% ipython --no-banner

In [1]: import numpy as np

In [2]: import numpy.linalg as la

In [3]: np.set_printoptions(precision=3, suppress=True, linewidth=200, floatmode="fixed")

In [4]: def rd(a):
   ...:     return np.round(a, 3) + 0
   ...: 

In [5]: F = np.array([[-3, -2, -1, 0, 1],
   ...:     [2, 3, 4, 5, 6],
   ...:     [7, 8, 9, 10, 11],
   ...:     [12, 13, 14, 15, 16],
   ...:     [17, 18, 19, 20, 21],
   ...:     [22, 23, 24, 25, 26],
   ...:     [27, 28, 29, 30, 31],
   ...:     [32, 33, 34, 35, 36],
   ...:     [37, 38, 39, 40, 41],
   ...:     [42, 43, 44, 45, 46]])

In [6]: # rank 2

In [7]: cov = np.cov(F, rowvar=False)

In [8]: rd(cov)
Out[8]: 
array([[229.167, 229.167, 229.167, 229.167, 229.167],
       [229.167, 229.167, 229.167, 229.167, 229.167],
       [229.167, 229.167, 229.167, 229.167, 229.167],
       [229.167, 229.167, 229.167, 229.167, 229.167],
       [229.167, 229.167, 229.167, 229.167, 229.167]])

In [9]: cov.shape
Out[9]: (5, 5)

In [10]: np.argwhere(np.triu(np.abs(np.corrcoef(F.T)) > 0.8, 1))
Out[10]: 
array([[0, 1],
       [0, 2],
       [0, 3],
       [0, 4],
       [1, 2],
       [1, 3],
       [1, 4],
       [2, 3],
       [2, 4],
       [3, 4]])

In [11]: lab = F[:, 4] > np.median(F[:, 4])

In [12]: r0 = F[lab].mean(axis=0) - F[~lab].mean(axis=0)

In [13]: ((F - F.mean(axis=0)) @ r0 > 0).astype(int)
Out[13]: array([0, 0, 0, 0, 0, 1, 1, 1, 1, 1])

In [14]: (((F - F.mean(axis=0)) @ r0 > 0) == lab).mean()
Out[14]: np.float64(1.0)

In [15]: A = np.loadtxt("layer14.csv", delimiter=",")

In [16]: rd(A)
Out[16]: 
array([[-1.737,  1.238, -4.214,  1.641],
       [-1.629,  1.293, -4.214,  1.708],
       [ 0.603, -1.735,  4.073, -2.245],
       [ 0.335, -1.831,  3.996, -2.360],
       [-2.548,  0.773, -4.095,  1.069],
       [ 3.158,  2.271, -1.383,  2.820],
       [-0.623,  1.727, -4.078,  2.236],
       [ 2.204,  2.336, -2.468,  2.932],
       [-0.324, -2.033,  3.742, -2.600],
       [-2.946,  0.499, -3.943,  0.728],
       [ 3.884,  1.990, -0.096,  2.438],
       [ 0.526,  2.086, -3.645,  2.662],
       [-0.024, -1.946,  3.869, -2.498],
       [-2.204, -2.336,  2.467, -2.932],
       [ 4.124,  1.755,  0.613,  2.130],
       [-3.184,  0.313, -3.810,  0.497],
       [-2.742,  0.644, -4.030,  0.908],
       [ 3.909,  1.972, -0.036,  2.415],
       [-2.625, -2.333,  2.041, -2.916],
       [ 0.365, -1.820,  4.005, -2.347],
       [-4.018, -0.584, -2.849, -0.630],
       [-3.476, -2.188,  0.901, -2.705]])

In [17]: cov = np.cov(A, rowvar=False)

In [18]: np.argsort(-A.std(axis=0).round(6), kind="stable")
Out[18]: array([2, 0, 3, 1])

In [19]: np.argwhere(np.triu(np.abs(np.corrcoef(A.T)) > 0.8, 1))
Out[19]: array([[1, 3]])

In [20]: rd(la.eigvalsh(cov)[::-1])
Out[20]: array([16.565,  9.049,  0.000,  0.000])

In [21]: la.cond(A) > 100
Out[21]: np.True_

In [22]: [round(float(x), 3) for x in la.svd(A, compute_uv=False)[:3]]
Out[22]: [18.83, 13.979, 0.0]

In [23]: rd(la.norm(A, 2) / la.norm(A))
Out[23]: np.float64(0.803)

In [24]: M2 = A / la.norm(A, axis=1, keepdims=True)

In [25]: cov = M2 @ M2.T

In [26]: rd(la.norm(M2, axis=1))
Out[26]: array([1.000, 1.000, 1.000, 1.000, 1.000, 1.000, 1.000, 1.000, 1.000, 1.000, 1.000, 1.000, 1.000, 1.000, 1.000, 1.000, 1.000, 1.000, 1.000, 1.000, 1.000, 1.000])

In [27]: np.argwhere(np.triu(np.abs(cov) > 0.95, 1))
Out[27]: 
array([[ 0,  1],
       [ 0,  2],
       [ 0,  4],
       [ 0,  6],
       [ 0, 16],
       [ 1,  2],
       [ 1,  3],
       [ 1,  4],
       [ 1,  6],
       [ 1, 16],
       [ 1, 19],
       [ 2,  3],
       [ 2,  6],
       [ 2,  8],
       [ 2, 11],
       [ 2, 12],
       [ 2, 19],
       [ 3,  6],
       [ 3,  8],
       [ 3, 11],
       [ 3, 12],
       [ 3, 19],
       [ 4,  9],
       [ 4, 15],
       [ 4, 16],
       [ 5,  7],
       [ 5, 10],
       [ 5, 13],
       [ 5, 18],
       [ 5, 21],
       [ 6,  8],
       [ 6, 11],
       [ 6, 12],
       [ 6, 19],
       [ 7, 13],
       [ 7, 18],
       [ 8, 11],
       [ 8, 12],
       [ 8, 19],
       [ 9, 15],
       [ 9, 16],
       [10, 14],
       [10, 17],
       [10, 21],
       [11, 12],
       [11, 19],
       [12, 19],
       [13, 18],
       [14, 17],
       [15, 16],
       [17, 21],
       [18, 21]])

In [28]: Ac = A - A.mean(axis=0)

In [29]: vecs = la.svd(Ac)[2][:2]

In [30]: M2 = Ac - Ac @ vecs.T @ vecs

In [31]: rd(np.cov(Ac @ vecs.T, rowvar=False))
Out[31]: 
array([[16.565,  0.000],
       [ 0.000,  9.049]])

In [32]: la.norm(M2, axis=1).round(6).argmax()
Out[32]: np.int64(0)

In [33]: rd(M2.std(axis=0))
Out[33]: array([0.000, 0.000, 0.000, 0.000])

In [34]: rd((Ac @ vecs.T).std(axis=0))
Out[34]: array([3.976, 2.939])

In [35]: rd(np.diag(vecs.T @ vecs))
Out[35]: array([0.727, 0.219, 0.710, 0.344])

In [36]: M2 = np.array([[-4, -2], [2, 3], [-2, 3], [1, -2]])

In [37]: rd(np.einsum("ij->j", A))
Out[37]: array([ -8.971,   2.090, -13.152,   2.951])

In [38]: rd(np.einsum("ij,ij->i", A, A))
Out[38]: array([25.000, 25.000, 25.000, 25.000, 25.000, 25.000, 25.000, 25.000, 25.000, 25.000, 25.000, 25.000, 25.000, 25.000, 25.000, 25.000, 25.000, 25.000, 25.000, 25.000, 25.000, 25.000])

In [39]: la.matrix_rank(np.vstack([A, M2.T]))
Out[39]: np.int64(4)

In [40]: la.matrix_rank(A @ M2)
Out[40]: np.int64(2)

In [41]: np.vstack([A, M2.T]).shape
Out[41]: (24, 4)

In [42]: K = np.load("case17.npy")

In [43]: K
Out[43]: 
array([[-0.020, -0.860,  0.140,  6.480],
       [-0.100, -0.100,  0.100,  1.800],
       [-0.080,  0.060,  0.060,  0.420],
       [-0.160,  0.750,  0.030, -3.750],
       [-0.350,  1.120,  0.140, -4.410],
       [ 0.210, -0.630, -0.090,  2.340],
       [-0.250,  0.100,  0.200,  1.950],
       [-0.140,  0.420,  0.060, -1.560],
       [ 0.000, -0.210,  0.030,  1.530]])

In [44]: # column 3 is much longer than the rest

In [45]: t = np.radians(47)

In [46]: Rm = np.eye(4)

In [47]: Rm[0, 0] = Rm[3, 3] = np.cos(t)

In [48]: Rm[0, 3], Rm[3, 0] = -np.sin(t), np.sin(t)

In [49]: rd(Rm)
Out[49]: 
array([[ 0.682,  0.000,  0.000, -0.731],
       [ 0.000,  1.000,  0.000,  0.000],
       [ 0.000,  0.000,  1.000,  0.000],
       [ 0.731,  0.000,  0.000,  0.682]])

In [50]: M2 = K @ Rm.T

In [51]: rd(la.svd(K, compute_uv=False)), rd(la.svd(M2, compute_uv=False))
Out[51]: (array([9.782, 0.931, 0.000, 0.000]), array([9.782, 0.931, 0.000, 0.000]))

In [52]: K.ravel(order="F")
Out[52]: 
array([-0.020, -0.100, -0.080, -0.160, -0.350,  0.210, -0.250, -0.140,  0.000, -0.860, -0.100,  0.060,  0.750,  1.120, -0.630,  0.100,  0.420, -0.210,  0.140,  0.100,  0.060,  0.030,  0.140, -0.090,
        0.200,  0.060,  0.030,  6.480,  1.800,  0.420, -3.750, -4.410,  2.340,  1.950, -1.560,  1.530])

In [53]: t3 = K.reshape(9, 2, -1)

In [54]: np.einsum("ihd,jhd->hij", t3, t3).shape
Out[54]: (2, 9, 9)
